$ python -q
>>> import numpy as np
>>> from numpy import linalg as LA
>>> np.set_printoptions(precision=2, suppress=True, linewidth=140)
>>> rd = lambda a: np.round(a, 2) + 0
>>> M = np.maximum(np.array([[7],
...     [3],
...     [8],
...     [5],
...     [5],
...     [7],
...     [6],
...     [6],
...     [4],
...     [3],
...     [5],
...     [1],
...     [7],
...     [5],
...     [5],
...     [8],
...     [8],
...     [7],
...     [4],
...     [4],
...     [0],
...     [6],
...     [3],
...     [6]]) @ np.array([[0, 5, 2, 1]]) + np.array([0, 1, 1, 1]), 0)
>>> M
array([[ 0, 36, 15,  8],
       [ 0, 16,  7,  4],
       [ 0, 41, 17,  9],
       [ 0, 26, 11,  6],
       [ 0, 26, 11,  6],
       [ 0, 36, 15,  8],
       [ 0, 31, 13,  7],
       [ 0, 31, 13,  7],
       [ 0, 21,  9,  5],
       [ 0, 16,  7,  4],
       [ 0, 26, 11,  6],
       [ 0,  6,  3,  2],
       [ 0, 36, 15,  8],
       [ 0, 26, 11,  6],
       [ 0, 26, 11,  6],
       [ 0, 41, 17,  9],
       [ 0, 41, 17,  9],
       [ 0, 36, 15,  8],
       [ 0, 21,  9,  5],
       [ 0, 21,  9,  5],
       [ 0,  1,  1,  1],
       [ 0, 31, 13,  7],
       [ 0, 16,  7,  4],
       [ 0, 31, 13,  7]])
>>> np.diff(M, axis=0)
array([[  0, -20,  -8,  -4],
       [  0,  25,  10,   5],
       [  0, -15,  -6,  -3],
       [  0,   0,   0,   0],
       [  0,  10,   4,   2],
       [  0,  -5,  -2,  -1],
       [  0,   0,   0,   0],
       [  0, -10,  -4,  -2],
       [  0,  -5,  -2,  -1],
       [  0,  10,   4,   2],
       [  0, -20,  -8,  -4],
       [  0,  30,  12,   6],
       [  0, -10,  -4,  -2],
       [  0,   0,   0,   0],
       [  0,  15,   6,   3],
       [  0,   0,   0,   0],
       [  0,  -5,  -2,  -1],
       [  0, -15,  -6,  -3],
       [  0,   0,   0,   0],
       [  0, -20,  -8,  -4],
       [  0,  30,  12,   6],
       [  0, -15,  -6,  -3],
       [  0,  15,   6,   3]])
>>> rd(M.mean(axis=0))
array([ 0.  , 26.62, 11.25,  6.12])
>>> M.shape
(24, 4)
>>> np.count_nonzero(M)
np.int64(72)
>>> LA.matrix_rank(M)
np.int64(2)
>>> np.abs(M).max()
np.int64(41)
>>> [round(float(x), 2) for x in LA.svd(M, compute_uv=False)[:3]]
[155.01, 1.63, 0.0]
>>> K = np.loadtxt("layer10.csv", delimiter=",")
>>> K
array([[ 4., -4., -4., -6.],
       [ 4., -4., -4., -6.],
       [ 2., -2., -2., -3.]])
>>> U, sigma, Vt = LA.svd(K)
>>> vecs = Vt[:(sigma > 1e-8).sum()]
>>> rng = np.random.default_rng(8988)
>>> x0 = K[1] + 5 * K[2] + rng.integers(2) * np.eye(4)[3]
>>> x0
array([ 14., -14., -14., -21.])
>>> rd(np.diag(vecs.T @ vecs))
array([0.19, 0.19, 0.19, 0.43])
>>> rd(vecs.T @ vecs)
array([[ 0.19, -0.19, -0.19, -0.29],
       [-0.19,  0.19,  0.19,  0.29],
       [-0.19,  0.19,  0.19,  0.29],
       [-0.29,  0.29,  0.29,  0.43]])
>>> rd(LA.norm(x0 - vecs.T @ vecs @ x0))
np.float64(0.0)
>>> m1 = np.load("out7.npy")
>>> m1
array([[ 4., -2.,  0.,  0.],
       [ 4., -2.,  0.,  0.],
       [ 4., -2.,  0.,  0.],
       [ 0.,  0.,  0.,  0.]])
>>> U, sigma, Vt = LA.svd(m1)
>>> np.argmax(sigma[:-1] / (sigma[1:] + 1e-6)) + 1
np.int64(1)
>>> A2 = U[:, :1] @ np.diag(sigma[:1]) @ Vt[:1]
>>> LA.matrix_rank(m1, rtol=0.05)
np.int64(1)
>>> rd(LA.norm(m1 - A2, 2)), rd(sigma[1])
(np.float64(0.0), np.float64(0.0))
>>> A2
array([[ 4., -2.,  0.,  0.],
       [ 4., -2.,  0.,  0.],
       [ 4., -2.,  0.,  0.],
       [ 0.,  0.,  0.,  0.]])
>>> rd(LA.norm(m1 - A2) / LA.norm(m1))
np.float64(0.0)
>>> U, sigma, Vt = LA.svd(A2)
>>> vecs = Vt[:(sigma > 1e-8).sum()]
>>> x0 = A2[2] + 2 * A2[1] + rng.integers(2) * np.eye(4)[3]
>>> x0
array([12., -6.,  0.,  1.])
>>> rd(vecs.T @ vecs)
array([[ 0.8, -0.4,  0. ,  0. ],
       [-0.4,  0.2,  0. ,  0. ],
       [ 0. ,  0. ,  0. ,  0. ],
       [ 0. ,  0. ,  0. ,  0. ]])
>>> np.allclose(vecs.T @ vecs @ x0, x0)
False
>>> rd(LA.norm(m1, "nuc"))
np.float64(7.75)
>>> LA.norm(m1, axis=1).argmax()
np.int64(0)
>>> rd(LA.norm(m1, 2))
np.float64(7.75)
>>> rd(LA.norm(m1, axis=0))
array([6.93, 3.46, 0.  , 0.  ])
>>> rd(LA.norm(m1[1], 1)), rd(LA.norm(m1[1], np.inf))
(np.float64(6.0), np.float64(4.0))
>>> hat = np.triu(np.array([[1, 0, 1, 3], [2, -3, 0, -1], [1, 0, -2, -2], [-1, -2, 1, 0]]), 1) + np.eye(4)
>>> A2 = hat @ m1 @ LA.inv(hat)
>>> LA.matrix_rank(A2)
np.int64(1)
>>> np.trace(A2), np.trace(m1)
(np.float64(2.0), np.float64(2.0))
>>> hat @ m1 - m1 @ hat
array([[  4.,  -2.,  -4., -14.],
       [  0.,   0.,  -4., -14.],
       [  0.,   0.,  -4., -14.],
       [  0.,   0.,   0.,   0.]])
>>> A2
array([[  8.,  -4.,  -8., -44.],
       [  4.,  -2.,  -4., -22.],
       [  4.,  -2.,  -4., -22.],
       [  0.,   0.,   0.,   0.]])
>>> rd(LA.det(A2))
np.float64(0.0)
>>> data = np.loadtxt("x.csv", delimiter=",")
>>> rd(data)
array([[ 1.  ,  0.  ,  0.  ,  0.  ,  0.  ,  0.  ],
       [ 0.  ,  1.  ,  0.  ,  0.  ,  0.  ,  0.  ],
       [ 0.  ,  0.  , -0.5 ,  0.  ,  0.87,  0.  ],
       [ 0.  ,  0.  ,  0.  ,  1.  ,  0.  ,  0.  ],
       [ 0.  ,  0.  , -0.87,  0.  , -0.5 ,  0.  ],
       [ 0.  ,  0.  ,  0.  ,  0.  ,  0.  ,  1.  ]])
>>> idx = rng.permutation(6)
>>> A2 = data[:, idx] * rng.choice([-1, 1], 6)
>>> rd(A2)
array([[ 0.  ,  0.  ,  0.  ,  0.  ,  0.  , -1.  ],
       [ 0.  ,  0.  ,  0.  ,  0.  ,  1.  ,  0.  ],
       [ 0.  ,  0.5 ,  0.  , -0.87,  0.  ,  0.  ],
       [ 1.  ,  0.  ,  0.  ,  0.  ,  0.  ,  0.  ],
       [ 0.  ,  0.87,  0.  ,  0.5 ,  0.  ,  0.  ],
       [ 0.  ,  0.  , -1.  ,  0.  ,  0.  ,  0.  ]])
>>> U, _, Vt = LA.svd(data.T @ A2)
>>> rd(U @ Vt)
array([[ 0.,  0.,  0.,  0.,  0., -1.],
       [ 0.,  0.,  0.,  0.,  1.,  0.],
       [ 0., -1.,  0.,  0.,  0.,  0.],
       [ 1.,  0.,  0.,  0.,  0.,  0.],
       [ 0.,  0.,  0., -1.,  0.,  0.],
       [ 0.,  0., -1.,  0.,  0.,  0.]])
>>> rd(LA.lstsq(data, A2)[0])
array([[ 0.,  0.,  0.,  0.,  0., -1.],
       [ 0.,  0.,  0.,  0.,  1.,  0.],
       [ 0., -1.,  0.,  0.,  0.,  0.],
       [ 1.,  0.,  0.,  0.,  0.,  0.],
       [ 0.,  0.,  0., -1.,  0.,  0.],
       [ 0.,  0., -1.,  0.,  0.,  0.]])
>>> x0 = np.array([-3, 3, -1, 1, 3, 0])
>>> rd(LA.inv(A2))
array([[ 0.  ,  0.  ,  0.  ,  1.  ,  0.  ,  0.  ],
       [ 0.  ,  0.  ,  0.5 ,  0.  ,  0.87,  0.  ],
       [ 0.  ,  0.  ,  0.  ,  0.  ,  0.  , -1.  ],
       [ 0.  ,  0.  , -0.87,  0.  ,  0.5 ,  0.  ],
       [ 0.  ,  1.  ,  0.  ,  0.  ,  0.  ,  0.  ],
       [-1.  ,  0.  ,  0.  ,  0.  ,  0.  ,  0.  ]])
>>> x0 = np.array([-8, -8, 0, 2, -5, -4])
>>> rd(LA.inv(data))
array([[ 1.  ,  0.  ,  0.  ,  0.  ,  0.  ,  0.  ],
       [ 0.  ,  1.  ,  0.  ,  0.  ,  0.  ,  0.  ],
       [ 0.  ,  0.  , -0.5 ,  0.  , -0.87,  0.  ],
       [ 0.  ,  0.  ,  0.  ,  1.  ,  0.  ,  0.  ],
       [ 0.  ,  0.  ,  0.87,  0.  , -0.5 ,  0.  ],
       [ 0.  ,  0.  ,  0.  ,  0.  ,  0.  ,  1.  ]])
>>> 6 - LA.matrix_rank(data - np.eye(6), tol=1e-8)
np.int64(4)
>>> rd(np.sort(np.abs(np.degrees(np.angle(LA.eigvals(data))))))
array([  0.,   0.,   0.,   0., 120., 120.])
>>> rd(data.T @ (data @ x0))
array([-8., -8.,  0.,  2., -5., -4.])
>>> rd(np.abs(LA.eigvals(data)))
array([1., 1., 1., 1., 1., 1.])
>>> U, sigma, Vt = LA.svd(data, full_matrices=False)
>>> (sigma > 1e-8).sum()
np.int64(6)
>>> rd(U.T @ data @ Vt.T)
array([[1., 0., 0., 0., 0., 0.],
       [0., 1., 0., 0., 0., 0.],
       [0., 0., 1., 0., 0., 0.],
       [0., 0., 0., 1., 0., 0.],
       [0., 0., 0., 0., 1., 0.],
       [0., 0., 0., 0., 0., 1.]])
>>> rd(U.T @ U)
array([[1., 0., 0., 0., 0., 0.],
       [0., 1., 0., 0., 0., 0.],
       [0., 0., 1., 0., 0., 0.],
       [0., 0., 0., 1., 0., 0.],
       [0., 0., 0., 0., 1., 0.],
       [0., 0., 0., 0., 0., 1.]])
>>> U.shape, sigma.shape, Vt.shape
((6, 6), (6,), (6, 6))
>>> A2 = data / LA.norm(data, axis=1, keepdims=True)
>>> gram = A2 @ A2.T
>>> np.argwhere(np.triu(np.abs(gram) > 0.95, 1))
array([], shape=(0, 2), dtype=int64)
>>> (np.abs(gram) > 0.9).astype(int)
array([[1, 0, 0, 0, 0, 0],
       [0, 1, 0, 0, 0, 0],
       [0, 0, 1, 0, 0, 0],
       [0, 0, 0, 1, 0, 0],
       [0, 0, 0, 0, 1, 0],
       [0, 0, 0, 0, 0, 1]])
>>> (gram - 2 * np.eye(6)).round(6).argmax(axis=1)
array([1, 0, 0, 0, 0, 0])
>>> rd(gram[2])
array([0., 0., 1., 0., 0., 0.])
>>> rd(gram)
array([[1., 0., 0., 0., 0., 0.],
       [0., 1., 0., 0., 0., 0.],
       [0., 0., 1., 0., 0., 0.],
       [0., 0., 0., 1., 0., 0.],
       [0., 0., 0., 0., 1., 0.],
       [0., 0., 0., 0., 0., 1.]])
>>> feats = np.load("m.npy")
>>> feats
array([[ 18,  -4,   0,  -1],
       [ -4,   5,  -3,  -2],
       [  2,  -2,  -2,  -4],
       [ -3,   0,  -1, -13]])
>>> hat = np.triu(np.array([[3, -3, 1, 3], [-3, 2, 2, 0], [-3, -2, -3, -2], [-3, -3, -3, 3]]), 1) + np.eye(4)
>>> A2 = hat @ feats @ LA.inv(hat)
>>> rd(LA.det(A2))
np.float64(2618.0)
>>> A2
array([[  23.,   48., -115., -337.],
       [   0.,    1.,   -9.,  -28.],
       [   8.,   22.,  -52., -106.],
       [  -3.,   -9.,   20.,   36.]])
>>> hat @ feats - feats @ hat
array([[  5.,  37.,  -6., -91.],
       [  4., -16., -10.,  -2.],
       [  6.,   6.,   4.,  16.],
       [  0.,  -9.,   3.,   7.]])
>>> f = np.array([-3, -4, -1, 3])
>>> A2 = feats + np.outer(f, np.eye(4)[2])
>>> LA.matrix_rank(A2 - feats)
np.int64(1)
>>> A2
array([[ 18.,  -4.,  -3.,  -1.],
       [ -4.,   5.,  -7.,  -2.],
       [  2.,  -2.,  -3.,  -4.],
       [ -3.,   0.,   2., -13.]])
>>> evals, vecs = LA.eig(feats)
>>> rd(np.sort(LA.eigvals(LA.inv(feats))))
array([-0.45, -0.07,  0.05,  0.22])
>>> rd(evals)
array([ 19.28, -13.53,   4.49,  -2.24])
>>> mat = np.loadtxt("a.csv", delimiter=",")
>>> mat
array([[ 9.94,  3.75,  1.79, -1.38],
       [-3.61, -0.04, -5.05,  1.38],
       [-1.32, -3.92, -2.62,  0.8 ],
       [-2.18, -1.56, -5.12,  0.42],
       [ 8.18,  3.47,  2.83, -1.07],
       [-3.41, -1.86, -2.84,  0.38],
       [-1.47, -1.77, -4.25, -0.21],
       [-0.86,  0.59, -2.95,  0.93],
       [-1.52,  0.05, -4.94,  1.73],
       [-2.33, -0.9 , -4.53,  0.63],
       [ 9.04,  2.19,  1.35,  0.63],
       [-1.71, -0.7 , -4.91,  1.14],
       [ 5.75,  3.42,  2.2 , -1.99],
       [ 4.63,  4.34,  0.02,  1.89],
       [-1.46,  0.19, -5.16, -1.02],
       [-2.85,  1.16, -3.98,  2.45],
       [-2.4 , -0.43, -2.42,  0.72]])
>>> Xs = mat - mat.mean(axis=0)
>>> U, sigma, Vt = LA.svd(Xs, full_matrices=False)
>>> (np.sign(U[:, 0]) == np.sign(U[0, 0])).astype(int)
array([1, 0, 0, 0, 1, 0, 0, 0, 0, 0, 1, 0, 1, 1, 0, 0, 0])
>>> rd(Vt[0] * np.sign(Vt[0, np.abs(Vt[0]).argmax()]))
array([ 0.81,  0.33,  0.47, -0.11])
>>> rd(sigma)
array([23.07,  5.69,  3.94,  3.77])
>>> np.abs(U[:, 0]).argmax()
np.int64(0)
>>> A2 = np.c_[mat[:, :1] @ np.array([[-1]]), np.array([7, 1, 2, 1, 6, 0, 7, 3, 1, 9, 2, 5, 3, 7, 5, 5, 0])]
>>> A2
array([[-9.94,  7.  ],
       [ 3.61,  1.  ],
       [ 1.32,  2.  ],
       [ 2.18,  1.  ],
       [-8.18,  6.  ],
       [ 3.41,  0.  ],
       [ 1.47,  7.  ],
       [ 0.86,  3.  ],
       [ 1.52,  1.  ],
       [ 2.33,  9.  ],
       [-9.04,  2.  ],
       [ 1.71,  5.  ],
       [-5.75,  3.  ],
       [-4.63,  7.  ],
       [ 1.46,  5.  ],
       [ 2.85,  5.  ],
       [ 2.4 ,  0.  ]])
>>> rd(LA.lstsq(mat, A2[:, 0])[0])
array([-1.,  0.,  0.,  0.])
>>> rd(LA.norm(A2 - mat @ LA.lstsq(mat, A2)[0], axis=0))
array([ 0.  , 10.09])
>>> LA.matrix_rank(A2)
np.int64(2)
>>> A = np.load("run4.npy")
>>> A
array([[11,  7,  0,  5],
       [ 3,  0,  2,  9],
       [13,  9,  0,  4],
       [ 3,  0,  2,  9],
       [ 9,  5,  0,  6],
       [11,  7,  0,  5],
       [ 5,  1,  1,  8],
       [ 5,  1,  1,  8],
       [ 9,  5,  0,  6],
       [ 0,  0,  4, 11],
       [15, 11,  0,  3],
       [ 7,  3,  0,  7],
       [13,  9,  0,  4],
       [ 1,  0,  3, 10],
       [ 9,  5,  0,  6],
       [13,  9,  0,  4],
       [11,  7,  0,  5],
       [17, 13,  0,  2]])
>>> hat = A @ LA.solve(A.T @ A, A.T)
>>> np.allclose(hat @ hat, hat)
True
>>> rd(np.diag(hat))
array([0.08, 0.27, 0.11, 0.27, 0.15, 0.08, 0.26, 0.26, 0.15, 0.65, 0.22, 0.3 , 0.11, 0.33, 0.15, 0.11, 0.08, 0.42])
>>> d = LA.norm(A[:, None] - A[None], axis=-1)
>>> d.shape
(18, 18)
>>> rd(LA.norm(A, axis=1))
array([13.96,  9.7 , 16.31,  9.7 , 11.92, 13.96,  9.54,  9.54, 11.92, 11.7 , 18.84, 10.34, 16.31, 10.49, 11.92, 16.31, 13.96, 21.49])
>>> d[14].round(6).argsort(kind="stable")[:4]
array([ 4,  8, 14,  0])
>>> rd(d[14])
array([ 3.  ,  8.6 ,  6.  ,  8.6 ,  0.  ,  3.  ,  6.08,  6.08,  0.  , 12.12,  9.  ,  3.  ,  6.  , 10.68,  0.  ,  6.  ,  3.  , 12.  ])
>>> LA.matrix_rank(d ** 2)
np.int64(6)
>>> idx = A[:, 2] > np.median(A[:, 2])
>>> f = A[idx].mean(axis=0) - A[~idx].mean(axis=0)
>>> np.argsort(-np.abs(f).round(6), kind="stable")
array([0, 1, 3, 2])
>>> rd(f)
array([-8.67, -7.17,  2.17,  4.42])
>>> f, r1 = A[12], A[17]
>>> f @ f
np.int64(266)
>>> p = (f @ r1) / (f @ f) * f
>>> np.outer(f, r1)
array([[221, 169,   0,  26],
       [153, 117,   0,  18],
       [  0,   0,   0,   0],
       [ 68,  52,   0,   8]])
>>> LA.matrix_rank(np.outer(f, r1))
np.int64(1)
>>> Xs = A - A.mean(axis=0)
>>> vecs = LA.svd(Xs)[2][:2]
>>> A2 = Xs - Xs @ vecs.T @ vecs
>>> rd(A2.std(axis=0))
array([0.09, 0.1 , 0.14, 0.09])
>>> rd(LA.norm(A2) / LA.norm(Xs))
np.float64(0.03)
>>> rd(np.cov(Xs @ vecs.T, rowvar=False))
array([[48.39,  0.  ],
       [ 0.  ,  0.9 ]])
>>> F = np.loadtxt("dump.csv", delimiter=",")
>>> rd(F)
array([[0.43, 0.  , 0.14, 0.43, 0.  , 0.  , 0.  ],
       [0.25, 0.08, 0.08, 0.08, 0.25, 0.17, 0.08],
       [0.  , 0.21, 0.21, 0.21, 0.14, 0.21, 0.  ],
       [0.08, 0.17, 0.  , 0.17, 0.17, 0.25, 0.17],
       [0.22, 0.11, 0.  , 0.33, 0.33, 0.  , 0.  ],
       [0.19, 0.12, 0.12, 0.12, 0.19, 0.06, 0.19],
       [0.  , 0.09, 0.27, 0.  , 0.  , 0.27, 0.36]])
>>> x0 = np.array([7, 5, 2, 9, 1, 5, 5])
>>> rhs = F @ x0
>>> rd(rhs)
array([7.14, 4.58, 4.64, 5.17, 5.44, 4.75, 4.18])
>>> rd(LA.solve(F.T, F[2]))
array([0., 0., 1., 0., 0., 0., 0.])
>>> rd(LA.solve(F, rhs))
array([7., 5., 2., 9., 1., 5., 5.])
